In [1]: import numpy as np

In [2]: np.set_printoptions(precision=2, suppress=True, linewidth=100, legacy="1.25")

In [3]: mat = np.array([[2, 0, 0, 0, 0, 0, 0],
   ...:     [2, 1, 0, 0, 0, 0, 0],
   ...:     [-1, -1, 3, 0, 0, 0, 0],
   ...:     [0, 2, 3, 3, 0, 0, 0],
   ...:     [-1, 2, 3, 3, 2, 0, 0],
   ...:     [-2, 2, -3, 0, -2, 2, 0],
   ...:     [3, 1, 3, 1, -1, -3, 1]])

In [4]: np.diff(mat, axis=0)
Out[4]: 
array([[ 0,  1,  0,  0,  0,  0,  0],
       [-3, -2,  3,  0,  0,  0,  0],
       [ 1,  3,  0,  3,  0,  0,  0],
       [-1,  0,  0,  0,  2,  0,  0],
       [-1,  0, -6, -3, -4,  2,  0],
       [ 5, -1,  6,  1,  1, -5,  1]])

In [5]: np.linalg.svd(mat, compute_uv=False)
Out[5]: array([8.25, 5.56, 4.15, 2.5 , 1.44, 0.67, 0.16])

In [6]: mat.shape
Out[6]: (7, 7)

In [7]: mat - mat[0]
Out[7]: 
array([[ 0,  0,  0,  0,  0,  0,  0],
       [ 0,  1,  0,  0,  0,  0,  0],
       [-3, -1,  3,  0,  0,  0,  0],
       [-2,  2,  3,  3,  0,  0,  0],
       [-3,  2,  3,  3,  2,  0,  0],
       [-4,  2, -3,  0, -2,  2,  0],
       [ 1,  1,  3,  1, -1, -3,  1]])

In [8]: round(float(np.linalg.norm(mat)), 2)
Out[8]: 11.18

In [9]: mat[:, 7]
Traceback (most recent call last):
  Cell In[9], line 1
    mat[:, 7]
IndexError: index 7 is out of bounds for axis 1 with size 7


In [10]: mat.mean(axis=0)
Out[10]: array([ 0.43,  1.  ,  1.29,  1.  , -0.14, -0.14,  0.14])

In [11]: np.unravel_index(np.abs(mat).argmax(), mat.shape)
Out[11]: (2, 2)

In [12]: np.trace(mat)
Out[12]: 14

In [13]: np.allclose(mat, mat.T)
Out[13]: False

In [14]: (mat + mat.T) / 2
Out[14]: 
array([[ 2. ,  1. , -0.5,  0. , -0.5, -1. ,  1.5],
       [ 1. ,  1. , -0.5,  1. ,  1. ,  1. ,  0.5],
       [-0.5, -0.5,  3. ,  1.5,  1.5, -1.5,  1.5],
       [ 0. ,  1. ,  1.5,  3. ,  1.5,  0. ,  0.5],
       [-0.5,  1. ,  1.5,  1.5,  2. , -1. , -0.5],
       [-1. ,  1. , -1.5,  0. , -1. ,  2. , -1.5],
       [ 1.5,  0.5,  1.5,  0.5, -0.5, -1.5,  1. ]])

In [15]: (mat - mat.T) / 2
Out[15]: 
array([[ 0. , -1. ,  0.5,  0. ,  0.5,  1. , -1.5],
       [ 1. ,  0. ,  0.5, -1. , -1. , -1. , -0.5],
       [-0.5, -0.5,  0. , -1.5, -1.5,  1.5, -1.5],
       [ 0. ,  1. ,  1.5,  0. , -1.5,  0. , -0.5],
       [-0.5,  1. ,  1.5,  1.5,  0. ,  1. ,  0.5],
       [-1. ,  1. , -1.5,  0. , -1. ,  0. ,  1.5],
       [ 1.5,  0.5,  1.5,  0.5, -0.5, -1.5,  0. ]])

In [16]: np.linalg.matrix_power(mat, 3)
Out[16]: 
array([[   8,    0,    0,    0,    0,    0,    0],
       [  14,    1,    0,    0,    0,    0,    0],
       [ -31,  -13,   27,    0,    0,    0,    0],
       [  -6,    5,   81,   27,    0,    0,    0],
       [ -16,   23,  129,   57,    8,    0,    0],
       [  33,    6, -117,  -42,  -24,    8,    0],
       [  13,  -37,  105,   13,   23,  -21,    1]])

In [17]: round(np.abs(np.linalg.eigvals(mat)).max(), 2)
Out[17]: 3.0

In [18]: rng = np.random.default_rng(1963)

In [19]: labels = rng.permutation(7)

In [20]: labels
Out[20]: array([0, 2, 1, 6, 3, 5, 4])

In [21]: A2 = mat[labels][:, labels]

In [22]: round(np.linalg.det(A2), 2), np.round(np.linalg.det(mat[labels]), 2)
Out[22]: (72.0, -72.0)

In [23]: np.trace(A2)
Out[23]: 14

In [24]: A2
Out[24]: 
array([[ 2,  0,  0,  0,  0,  0,  0],
       [-1,  3, -1,  0,  0,  0,  0],
       [ 2,  0,  1,  0,  0,  0,  0],
       [ 3,  3,  1,  1,  1, -3, -1],
       [ 0,  3,  2,  0,  3,  0,  0],
       [-2, -3,  2,  0,  0,  2, -2],
       [-1,  3,  2,  0,  3,  0,  2]])

In [25]: np.allclose(A2, mat)
Out[25]: False

In [26]: Uu, sv = np.linalg.svd(mat)
Traceback (most recent call last):
  Cell In[26], line 1
    Uu, sv = np.linalg.svd(mat)
ValueError: too many values to unpack (expected 2)


In [27]: Uu, sv, Vt = np.linalg.svd(mat, full_matrices=False)

In [28]: sv / sv[0]
Out[28]: array([1.  , 0.67, 0.5 , 0.3 , 0.17, 0.08, 0.02])

In [29]: np.round(Uu.T @ Uu, 2) + 0
Out[29]: 
array([[1., 0., 0., 0., 0., 0., 0.],
       [0., 1., 0., 0., 0., 0., 0.],
       [0., 0., 1., 0., 0., 0., 0.],
       [0., 0., 0., 1., 0., 0., 0.],
       [0., 0., 0., 0., 1., 0., 0.],
       [0., 0., 0., 0., 0., 1., 0.],
       [0., 0., 0., 0., 0., 0., 1.]])

In [30]: round(np.sqrt((sv ** 2).sum()), 2), np.round(np.linalg.norm(mat), 2)
Out[30]: (11.18, 11.18)

In [31]: np.abs(Uu[:, 0]).round(6).argmax()
Out[31]: 6

In [32]: A2 = mat / np.sqrt((mat ** 2).mean(axis=1, keepdims=True))

In [33]: print(np.linalg.norm(A2, axis=1))
[2.65 2.65 2.65 2.65 2.65 2.65 2.65]

In [34]: np.linalg.matrix_rank(A2) == np.linalg.matrix_rank(mat)
Out[34]: True

In [35]: X = np.load("x.npy")

In [36]: X
Out[36]: 
array([[ 76.81, -52.42, -62.01, -35.05,  68.4 , -74.67,  -6.22,  14.18, -22.72,  86.49,  -8.08,
        -19.79, -11.6 ],
       [ 71.  , -48.43, -57.55, -33.93,  64.33, -68.73,  -6.45,  12.19, -21.29,  80.33,  -8.15,
        -19.5 ,  -9.  ],
       [ 33.  , -22.76, -28.78, -24.15,  36.12, -30.4 ,  -7.09,   0.83, -12.14,  40.29,  -7.72,
        -15.43,   4.9 ],
       [ 22.75, -16.  , -21.11, -20.3 ,  27.7 , -20.32,  -6.81,  -1.42,  -9.69,  29.49,  -7.13,
        -13.29,   7.13],
       [ 21.62, -15.25, -20.26, -19.81,  26.73, -19.22,  -6.76,  -1.63,  -9.41,  28.29,  -7.05,
        -13.  ,   7.31],
       [  9.73,  -7.53, -11.25, -13.6 ,  15.75,  -7.88,  -5.7 ,  -3.16,  -6.39,  15.51,  -5.64,
         -9.08,   7.86],
       [  4.14,  -3.89,  -6.74,  -9.25,   9.54,  -2.81,  -4.53,  -3.03,  -4.64,   9.08,  -4.32,
         -6.13,   6.53],
       [  2.39,  -2.71,  -5.16,  -7.36,   7.19,  -1.32,  -3.9 ,  -2.71,  -3.91,   6.83,  -3.65,
         -4.82,   5.57],
       [  2.33,  -2.68,  -5.1 ,  -7.3 ,   7.11,  -1.27,  -3.87,  -2.69,  -3.89,   6.75,  -3.63,
         -4.78,   5.54],
       [ -0.24,  -0.42,  -1.24,  -1.68,   1.35,   0.47,  -1.23,  -0.8 ,  -1.3 ,   1.49,  -1.08,
         -0.97,   1.47],
       [  0.24,   0.14,   0.49,   0.51,  -0.37,  -0.3 ,   0.48,   0.26,   0.57,  -0.55,   0.41,
          0.23,  -0.44],
       [  0.27,   0.15,   0.53,   0.55,  -0.4 ,  -0.33,   0.52,   0.27,   0.62,  -0.6 ,   0.44,
          0.25,  -0.47],
       [  0.34,   0.18,   0.66,   0.66,  -0.48,  -0.41,   0.64,   0.33,   0.77,  -0.73,   0.54,
          0.29,  -0.56],
       [  0.53,   0.26,   0.97,   0.9 ,  -0.65,  -0.62,   0.93,   0.45,   1.15,  -1.07,   0.78,
          0.37,  -0.76],
       [  0.96,   0.45,   1.65,   1.3 ,  -0.91,  -1.08,   1.52,   0.63,   1.97,  -1.79,   1.25,
          0.41,  -1.02],
       [  0.98,   0.46,   1.67,   1.31,  -0.92,  -1.09,   1.53,   0.63,   1.99,  -1.81,   1.26,
          0.41,  -1.02],
       [  1.04,   0.49,   1.77,   1.35,  -0.95,  -1.16,   1.62,   0.65,   2.12,  -1.92,   1.33,
          0.41,  -1.04],
       [  1.31,   0.61,   2.18,   1.49,  -1.04,  -1.41,   1.93,   0.7 ,   2.61,  -2.35,   1.57,
          0.35,  -1.08],
       [  1.58,   0.75,   2.62,   1.58,  -1.1 ,  -1.66,   2.24,   0.71,   3.12,  -2.8 ,   1.81,
          0.25,  -1.05],
       [  2.71,   1.59,   4.83,   1.46,  -1.11,  -2.56,   3.47,   0.31,   5.6 ,  -5.09,   2.69,
         -0.74,  -0.12],
       [  2.8 ,   1.67,   5.04,   1.41,  -1.1 ,  -2.62,   3.56,   0.25,   5.82,  -5.31,   2.75,
         -0.86,   0.01],
       [  2.92,   1.81,   5.36,   1.33,  -1.07,  -2.69,   3.7 ,   0.15,   6.15,  -5.63,   2.84,
         -1.04,   0.23],
       [  3.2 ,   2.18,   6.16,   1.1 ,  -1.  ,  -2.85,   4.02,  -0.16,   6.98,  -6.48,   3.05,
         -1.55,   0.84],
       [  4.  ,   4.44,  10.58,  -0.74,  -0.49,  -2.87,   5.25,  -2.34,  11.18, -11.18,   3.73,
         -4.65,   5.05],
       [  4.08,   5.41,  12.29,  -1.59,  -0.29,  -2.61,   5.58,  -3.33,  12.7 , -13.04,   3.87,
         -5.94,   6.91],
       [  4.02,   6.81,  14.69,  -2.83,  -0.03,  -2.08,   5.96,  -4.8 ,  14.74, -15.65,   3.99,
         -7.76,   9.63],
       [  3.93,   7.51,  15.85,  -3.46,   0.08,  -1.76,   6.11,  -5.54,  15.7 , -16.94,   4.02,
         -8.65,  11.  ],
       [  3.73,   8.65,  17.7 ,  -4.46,   0.25,  -1.19,   6.32,  -6.75,  17.21, -18.99,   4.06,
        -10.08,  13.21],
       [  3.58,   9.32,  18.78,  -5.06,   0.34,  -0.82,   6.42,  -7.46,  18.07, -20.18,   4.06,
        -10.91,  14.51],
       [  0.69,  17.27,  30.92, -11.9 ,   1.01,   4.57,   7.05, -15.92,  27.24, -33.88,   3.7 ,
        -20.23,  29.73],
       [ -2.66,  23.9 ,  40.55, -17.37,   1.15,   9.9 ,   7.12, -22.94,  34.04, -44.93,   3.08,
        -27.52,  42.17],
       [ -3.68,  25.73,  43.16, -18.84,   1.15,  11.44,   7.1 , -24.86,  35.82, -47.94,   2.89,
        -29.47,  45.55],
       [ -8.15,  33.22,  53.7 , -24.77,   0.96,  18.07,   6.86, -32.7 ,  42.9 , -60.19,   2.  ,
        -37.28,  59.33],
       [-15.  ,  43.66,  68.09, -32.75,   0.35,  27.81,   6.3 , -43.53,  52.25, -77.04,   0.61,
        -47.75,  78.22]])

In [37]: Uu, sv, Vt = np.linalg.svd(X)

In [38]: evecs = Vt[:(sv > 1e-8).sum()]

In [39]: vec = X[25] + -1 * X[7] + rng.integers(2) * np.eye(13)[3]

In [40]: vec
Out[40]: 
array([  1.63,   9.53,  19.84,   5.53,  -7.22,  -0.77,   9.85,  -2.09,  18.65, -22.48,   7.64,
        -2.94,   4.06])

In [41]: np.linalg.matrix_rank(np.vstack([X, vec]))
Out[41]: 4

In [42]: print(round(float(np.linalg.norm(vec - evecs.T @ evecs @ vec)), 2))
0.87

In [43]: np.diag(evecs.T @ evecs)
Out[43]: array([0.36, 0.1 , 0.25, 0.24, 0.22, 0.34, 0.12, 0.11, 0.27, 0.34, 0.08, 0.2 , 0.36])

In [44]: np.allclose(evecs.T @ evecs @ vec, vec)
Out[44]: False

In [45]: arr = np.loadtxt("block14.csv", delimiter=",")

In [46]: arr
Out[46]: 
array([[7., 5., 9., 8., 5., 4., 7., 4., 6.],
       [5., 7., 5., 9., 8., 5., 4., 7., 4.],
       [9., 5., 7., 5., 9., 8., 5., 4., 7.],
       [8., 9., 5., 7., 5., 9., 8., 5., 4.],
       [5., 8., 9., 5., 7., 5., 9., 8., 5.],
       [4., 5., 8., 9., 5., 7., 5., 9., 8.],
       [7., 4., 5., 8., 9., 5., 7., 5., 9.],
       [4., 7., 4., 5., 8., 9., 5., 7., 5.],
       [6., 4., 7., 4., 5., 8., 9., 5., 7.]])

In [47]: T = np.stack([X, -1 * X, X[::-1]])

In [48]: T.shape
Out[48]: (3, 34, 13)
